$ ipython --no-banner

In [1]: import numpy as np

In [2]: import numpy.linalg as la

In [3]: np.set_printoptions(precision=2, suppress=True, linewidth=160)

In [4]: tidy = lambda a: np.round(a, 2) + 0

In [5]: mat = np.load("case18.npy")

In [6]: mat
Out[6]: 
array([[3, 2, 2, 8, 1, 9, 1],
       [1, 6, 7, 9, 1, 0, 6],
       [7, 9, 4, 5, 9, 9, 8],
       [8, 7, 0, 3, 1, 2, 9],
       [4, 8, 5, 1, 1, 3, 6],
       [8, 0, 1, 3, 2, 5, 6],
       [0, 9, 5, 6, 9, 4, 3]])

In [7]: x0 = np.array([-9, 4, -8, -9, 9, 6, -6])

In [8]: y = mat @ x0

In [9]: y
Out[9]: array([ -50, -149,  -17, -104,  -62,  -95,   29])

In [10]: tidy(la.solve(mat, y + mat[:, 1]))
Out[10]: array([-9.,  5., -8., -9.,  9.,  6., -6.])

In [11]: tidy(la.solve(mat.T, mat[6]))
Out[11]: array([0., 0., 0., 0., 0., 0., 1.])

In [12]: f = np.array([0, 2, 0, 0, 1, 3, 3])

In [13]: other = mat + np.outer(f, np.eye(7)[1])

In [14]: tidy(la.det(other) / la.det(mat)), tidy(1 + la.solve(mat, f)[1])
Out[14]: (np.float64(1.48), np.float64(1.48))

In [15]: other
Out[15]: 
array([[ 3.,  2.,  2.,  8.,  1.,  9.,  1.],
       [ 1.,  8.,  7.,  9.,  1.,  0.,  6.],
       [ 7.,  9.,  4.,  5.,  9.,  9.,  8.],
       [ 8.,  7.,  0.,  3.,  1.,  2.,  9.],
       [ 4.,  9.,  5.,  1.,  1.,  3.,  6.],
       [ 8.,  3.,  1.,  3.,  2.,  5.,  6.],
       [ 0., 12.,  5.,  6.,  9.,  4.,  3.]])

In [16]: la.matrix_rank(other - mat)
Out[16]: np.int64(1)

In [17]: la.matrix_rank(la.inv(other) - la.inv(mat), tol=1e-8)
Out[17]: np.int64(1)

In [18]: f = np.array([2, 1, 0, 1, 0, 0, -2, 1, 2, 1, 2, -1])

In [19]: J = 3 * np.eye(12) + np.outer(f, f)

In [20]: J
Out[20]: 
array([[ 7.,  2.,  0.,  2.,  0.,  0., -4.,  2.,  4.,  2.,  4., -2.],
       [ 2.,  4.,  0.,  1.,  0.,  0., -2.,  1.,  2.,  1.,  2., -1.],
       [ 0.,  0.,  3.,  0.,  0.,  0.,  0.,  0.,  0.,  0.,  0.,  0.],
       [ 2.,  1.,  0.,  4.,  0.,  0., -2.,  1.,  2.,  1.,  2., -1.],
       [ 0.,  0.,  0.,  0.,  3.,  0.,  0.,  0.,  0.,  0.,  0.,  0.],
       [ 0.,  0.,  0.,  0.,  0.,  3.,  0.,  0.,  0.,  0.,  0.,  0.],
       [-4., -2.,  0., -2.,  0.,  0.,  7., -2., -4., -2., -4.,  2.],
       [ 2.,  1.,  0.,  1.,  0.,  0., -2.,  4.,  2.,  1.,  2., -1.],
       [ 4.,  2.,  0.,  2.,  0.,  0., -4.,  2.,  7.,  2.,  4., -2.],
       [ 2.,  1.,  0.,  1.,  0.,  0., -2.,  1.,  2.,  4.,  2., -1.],
       [ 4.,  2.,  0.,  2.,  0.,  0., -4.,  2.,  4.,  2.,  7., -2.],
       [-2., -1.,  0., -1.,  0.,  0.,  2., -1., -2., -1., -2.,  4.]])

In [21]: Q, vecs = la.qr(J[:, :8])[0], la.qr(J[:, 8:])[0]

In [22]: s = la.svd(Q.T @ vecs, compute_uv=False)

In [23]: tidy(s)
Out[23]: array([0.97, 0.  , 0.  , 0.  ])

In [24]: tidy(np.degrees(np.arccos(s.clip(0, 1))))
Out[24]: array([14.27, 90.  , 90.  , 90.  ])

In [25]: tidy(la.norm(Q @ Q.T - vecs @ vecs.T, 2))
Out[25]: np.float64(1.0)

In [26]: rng = np.random.default_rng(70)

In [27]: z = rng.permutation(12)

In [28]: z
Out[28]: array([ 2, 11,  8,  6,  4,  9,  0,  1,  3,  5, 10,  7])

In [29]: other = J[z][:, z]

In [30]: other
Out[30]: 
array([[ 3.,  0.,  0.,  0.,  0.,  0.,  0.,  0.,  0.,  0.,  0.,  0.],
       [ 0.,  4., -2.,  2.,  0., -1., -2., -1., -1.,  0., -2., -1.],
       [ 0., -2.,  7., -4.,  0.,  2.,  4.,  2.,  2.,  0.,  4.,  2.],
       [ 0.,  2., -4.,  7.,  0., -2., -4., -2., -2.,  0., -4., -2.],
       [ 0.,  0.,  0.,  0.,  3.,  0.,  0.,  0.,  0.,  0.,  0.,  0.],
       [ 0., -1.,  2., -2.,  0.,  4.,  2.,  1.,  1.,  0.,  2.,  1.],
       [ 0., -2.,  4., -4.,  0.,  2.,  7.,  2.,  2.,  0.,  4.,  2.],
       [ 0., -1.,  2., -2.,  0.,  1.,  2.,  4.,  1.,  0.,  2.,  1.],
       [ 0., -1.,  2., -2.,  0.,  1.,  2.,  1.,  4.,  0.,  2.,  1.],
       [ 0.,  0.,  0.,  0.,  0.,  0.,  0.,  0.,  0.,  3.,  0.,  0.],
       [ 0., -2.,  4., -4.,  0.,  2.,  4.,  2.,  2.,  0.,  7.,  2.],
       [ 0., -1.,  2., -2.,  0.,  1.,  2.,  1.,  1.,  0.,  2.,  4.]])

In [31]: np.allclose(other, J)
Out[31]: False

In [32]: np.diag(other)
Out[32]: array([3., 4., 7., 7., 3., 4., 7., 4., 4., 3., 7., 4.])

In [33]: np.flatnonzero(la.matrix_power((J != 0) + (J.T != 0) + np.eye(12), 12)[2])
Out[33]: array([2])

In [34]: (J != 0).astype(int)
Out[34]: 
array([[1, 1, 0, 1, 0, 0, 1, 1, 1, 1, 1, 1],
       [1, 1, 0, 1, 0, 0, 1, 1, 1, 1, 1, 1],
       [0, 0, 1, 0, 0, 0, 0, 0, 0, 0, 0, 0],
       [1, 1, 0, 1, 0, 0, 1, 1, 1, 1, 1, 1],
       [0, 0, 0, 0, 1, 0, 0, 0, 0, 0, 0, 0],
       [0, 0, 0, 0, 0, 1, 0, 0, 0, 0, 0, 0],
       [1, 1, 0, 1, 0, 0, 1, 1, 1, 1, 1, 1],
       [1, 1, 0, 1, 0, 0, 1, 1, 1, 1, 1, 1],
       [1, 1, 0, 1, 0, 0, 1, 1, 1, 1, 1, 1],
       [1, 1, 0, 1, 0, 0, 1, 1, 1, 1, 1, 1],
       [1, 1, 0, 1, 0, 0, 1, 1, 1, 1, 1, 1],
       [1, 1, 0, 1, 0, 0, 1, 1, 1, 1, 1, 1]])

In [35]: np.allclose(J @ J.T, J.T @ J)
Out[35]: True

In [36]: np.trace(J)
Out[36]: np.float64(57.0)

In [37]: (J + J.T) / 2
Out[37]: 
array([[ 7.,  2.,  0.,  2.,  0.,  0., -4.,  2.,  4.,  2.,  4., -2.],
       [ 2.,  4.,  0.,  1.,  0.,  0., -2.,  1.,  2.,  1.,  2., -1.],
       [ 0.,  0.,  3.,  0.,  0.,  0.,  0.,  0.,  0.,  0.,  0.,  0.],
       [ 2.,  1.,  0.,  4.,  0.,  0., -2.,  1.,  2.,  1.,  2., -1.],
       [ 0.,  0.,  0.,  0.,  3.,  0.,  0.,  0.,  0.,  0.,  0.,  0.],
       [ 0.,  0.,  0.,  0.,  0.,  3.,  0.,  0.,  0.,  0.,  0.,  0.],
       [-4., -2.,  0., -2.,  0.,  0.,  7., -2., -4., -2., -4.,  2.],
       [ 2.,  1.,  0.,  1.,  0.,  0., -2.,  4.,  2.,  1.,  2., -1.],
       [ 4.,  2.,  0.,  2.,  0.,  0., -4.,  2.,  7.,  2.,  4., -2.],
       [ 2.,  1.,  0.,  1.,  0.,  0., -2.,  1.,  2.,  4.,  2., -1.],
       [ 4.,  2.,  0.,  2.,  0.,  0., -4.,  2.,  4.,  2.,  7., -2.],
       [-2., -1.,  0., -1.,  0.,  0.,  2., -1., -2., -1., -2.,  4.]])

In [38]: tidy(la.matrix_power(J, 2))
Out[38]: 
array([[ 117.,   54.,    0.,   54.,    0.,    0., -108.,   54.,  108.,   54.,  108.,  -54.],
       [  54.,   36.,    0.,   27.,    0.,    0.,  -54.,   27.,   54.,   27.,   54.,  -27.],
       [   0.,    0.,    9.,    0.,    0.,    0.,    0.,    0.,    0.,    0.,    0.,    0.],
       [  54.,   27.,    0.,   36.,    0.,    0.,  -54.,   27.,   54.,   27.,   54.,  -27.],
       [   0.,    0.,    0.,    0.,    9.,    0.,    0.,    0.,    0.,    0.,    0.,    0.],
       [   0.,    0.,    0.,    0.,    0.,    9.,    0.,    0.,    0.,    0.,    0.,    0.],
       [-108.,  -54.,    0.,  -54.,    0.,    0.,  117.,  -54., -108.,  -54., -108.,   54.],
       [  54.,   27.,    0.,   27.,    0.,    0.,  -54.,   36.,   54.,   27.,   54.,  -27.],
       [ 108.,   54.,    0.,   54.,    0.,    0., -108.,   54.,  117.,   54.,  108.,  -54.],
       [  54.,   27.,    0.,   27.,    0.,    0.,  -54.,   27.,   54.,   36.,   54.,  -27.],
       [ 108.,   54.,    0.,   54.,    0.,    0., -108.,   54.,  108.,   54.,  117.,  -54.],
       [ -54.,  -27.,    0.,  -27.,    0.,    0.,   54.,  -27.,  -54.,  -27.,  -54.,   36.]])

In [39]: tidy(np.sort(np.abs(la.eigvals(J))))
Out[39]: array([ 3.,  3.,  3.,  3.,  3.,  3.,  3.,  3.,  3.,  3.,  3., 24.])

In [40]: np.allclose(J, J.T)
Out[40]: True

In [41]: M = np.loadtxt("block11.csv", delimiter=",")

In [42]: tidy(M)
Out[42]: 
array([[  2.3 ,  -0.96,   7.11,   5.09,   4.64,   5.5 ,   1.19],
       [ -4.51,   0.3 ,  -5.1 ,  -1.88,  -0.51,  -1.69,   1.83],
       [  3.81,   1.98,   9.62,   5.63,   2.67,   5.74,   1.37],
       [  6.42,   3.34,  11.67,   9.17,   9.08,   6.33,  14.09],
       [ -6.03,  -5.74,  -5.56,  -2.51,  -0.13,   0.4 ,  -8.12],
       [ 14.11,   5.13,  27.5 ,  14.72,   6.18,  14.32,   2.2 ],
       [-20.08, -10.95, -26.84, -16.41, -11.65,  -9.25, -24.94],
       [-10.31,  -6.96, -16.99,  -3.99,   8.25,  -5.4 ,  11.93],
       [  2.08,  -1.98,   4.96,   6.27,  10.06,   4.71,  10.44],
       [ -7.45,   0.35,  -9.06,  -5.47,  -5.38,  -3.88,  -4.35],
       [ 13.47,  10.12,  24.24,  13.56,   5.46,  10.6 ,  11.96],
       [ 11.81,   6.39,  22.26,  12.71,   6.27,  10.96,   7.92],
       [  1.88,   1.52,   3.88,   5.26,   7.79,   2.76,  13.36],
       [  3.69,   1.66,   9.25,   5.7 ,   3.32,   5.66,   2.21],
       [ 11.5 ,   1.14,  21.07,  14.64,  13.6 ,  12.34,  12.38],
       [ -2.02,  -4.78,  -0.87,   2.46,   7.22,   2.6 ,   3.92],
       [ -0.43,   0.56,  -1.78,   4.27,  11.39,   0.03,  21.65],
       [-12.59,  -9.43, -16.82,  -7.78,  -0.79,  -4.35,  -8.92],
       [ -2.04,  -1.65,  -0.4 ,   1.02,   2.39,   1.64,   0.58],
       [-13.02, -12.53, -15.15,  -8.51,  -3.59,  -2.23, -20.61],
       [ -0.02,  -2.6 ,   4.48,   2.58,   1.47,   4.69,  -5.84],
       [ -3.67,  -4.33,   0.26,  -1.66,  -4.35,   3.04, -16.8 ],
       [  0.97,  -0.01,   2.98,   4.5 ,   7.18,   2.87,  10.04],
       [  6.56,  -0.96,  13.  ,  10.21,  11.36,   8.72,   9.59]])

In [43]: Uu, s, VT = la.svd(M)

In [44]: tidy(s)
Out[44]: array([106.36,  44.74,  27.03,   6.55,   0.  ,   0.  ,   0.  ])

In [45]: other = Uu[:, :4] @ np.diag(s[:4]) @ VT[:4]

In [46]: tidy(la.norm(M - other) / la.norm(M))
Out[46]: np.float64(0.0)
